$ ipython --no-banner

In [1]: import numpy as np

In [2]: np.set_printoptions(precision=1, suppress=True, linewidth=120, sign=" ")

In [3]: m1 = np.loadtxt("out7.csv", delimiter=",")

In [4]: m1
Out[4]: 
array([[  0.4,   0.4,  -1. ,  -0.1,  -0.1],
       [ -0.6,  -0.2,  -5.1,  -1.6,  -0.9],
       [  0.3,   0.2,   2.4,   0.5,   0.1],
       [  0.1,   0.8,   1.8,   0.2,   0.1],
       [  1.2,  -0.6,  12.4,   2.8,   1.5],
       [  0.4,   0.2,   4.6,   0.3,   0.6],
       [  1.1,   0.3,   5.9,   1.9,   0.7],
       [ -0.2,   0. ,  -2.9,  -0.1,  -0.2],
       [  1.2,   0.5,  10.9,   2.2,   1.5],
       [ -0.8,  -0.3, -10.8,  -2.5,  -0.9],
       [  0.3,  -0.1,   2.3,   0.5,  -0.2],
       [ -1.2,   0. ,  -8.7,  -2. ,  -0.8],
       [ -0.9,   0.1,  -3.7,  -0.9,  -0.4],
       [ -0.4,   0.1,  -2.3,  -0.3,   0. ],
       [ -1.1,   0.2,  -6.3,  -1.2,  -0.5],
       [  0.9,  -0.1,   8.1,   1.5,   1.5],
       [  0.7,   0.4,   8.8,   2. ,   0.9],
       [ -0.8,   0. ,  -5.5,  -1.4,  -0.3],
       [  3.5,   0.7,  30.9,   6.6,   3.5],
       [  1.2,   0.7,   9. ,   2.4,   1.1],
       [ -0.7,  -0.4,  -7.2,  -1.4,  -0.7],
       [ -1.2,   0. , -10.4,  -2.8,  -0.8],
       [  1.8,   0.1,  14.6,   3.6,   1.5],
       [  1. ,   0.2,   6.6,   1.6,   0.4],
       [ -0.1,   0. ,  -2. ,  -1.1,  -0.4],
       [ -0.4,  -0.5,  -4.5,  -1.2,  -0.9],
       [ -0.2,  -0.4,  -2.4,  -0.1,   0.1],
       [ -0.4,  -0.1,  -2.4,  -0.5,   0. ],
       [ -0.4,   0.5,  -2.6,  -0.6,  -0.3],
       [  1. ,   0.4,   6.2,   1.4,   0.8],
       [ -1. ,  -0.8,  -3.9,  -0.5,  -1.2]])

In [5]: Ac = (m1 - m1.mean(axis=0)) / m1.std(axis=0)

In [6]: Ac.std(axis=0)
Out[6]: array([ 1.,  1.,  1.,  1.,  1.])

In [7]: b = np.linalg.lstsq(np.delete(Ac, 1, axis=1), Ac[:, 1])[0]

In [8]: round(float(1 - np.var(Ac[:, 1] - np.delete(Ac, 1, axis=1) @ b)), 1)
Out[8]: 0.3

In [9]: np.abs(b).argmax()
Out[9]: np.int64(3)

In [10]: labels = m1[:, 4] > np.median(m1[:, 4])

In [11]: r0 = m1[labels].mean(axis=0) - m1[~labels].mean(axis=0)

In [12]: round((((m1 - m1.mean(axis=0)) @ r0 > 0) == labels).mean(), 1)
Out[12]: np.float64(0.9)

In [13]: np.argsort(-np.abs(r0).round(6), kind="stable")
Out[13]: array([ 2,  3,  0,  4,  1])

In [14]: K = np.array([[1, -1, 1],
    ...:     [1, 0, 0],
    ...:     [1, 1, 1],
    ...:     [1, 2, 4],
    ...:     [1, 3, 9],
    ...:     [1, 4, 16],
    ...:     [1, 5, 25],
    ...:     [1, 6, 36],
    ...:     [1, 7, 49]])

In [15]: q, Rm = np.linalg.qr(K)

In [16]: q.shape, Rm.shape
Out[16]: ((9, 3), (3, 3))

In [17]: np.allclose(Rm.T @ Rm, K.T @ K)
Out[17]: True

In [18]: round(float(np.trace(q @ q.T)), 1)
Out[18]: 3.0

In [19]: out = K[0, 0] * K[1:] - np.outer(K[1:, 0], K[0])

In [20]: out
Out[20]: 
array([[ 0,  1, -1],
       [ 0,  2,  0],
       [ 0,  3,  3],
       [ 0,  4,  8],
       [ 0,  5, 15],
       [ 0,  6, 24],
       [ 0,  7, 35],
       [ 0,  8, 48]])

In [21]: np.flatnonzero(~out.round(6).any(axis=1))
Out[21]: array([], dtype=int64)

In [22]: K[:, 0] / K[0, 0]
Out[22]: array([ 1.,  1.,  1.,  1.,  1.,  1.,  1.,  1.,  1.])

In [23]: r0 = np.array([1, 1, 3])

In [24]: np.polyval(r0, out[7])
Out[24]: array([    3,    75,  2355])

In [25]: np.array([np.convolve(row, r0, "same") for row in out])
Out[25]: 
array([[  1,   0,   2],
       [  2,   2,   6],
       [  3,   6,  12],
       [  4,  12,  20],
       [  5,  20,  30],
       [  6,  30,  42],
       [  7,  42,  56],
       [  8,  56,  72]])

In [26]: np.convolve(out[7], r0)
Out[26]: array([   0,    8,   56,   72,  144])

In [27]: np.cross(out[7, :3], out[4, :3])
Out[27]: array([-120,    0,    0])

In [28]: r0 = np.array([2, 7])

In [29]: np.polyval(r0, K[7])
Out[29]: array([  9,  19,  79])

In [30]: np.correlate(K[7], K[1], "full")
Out[30]: array([  0,   0,   1,   6,  36])
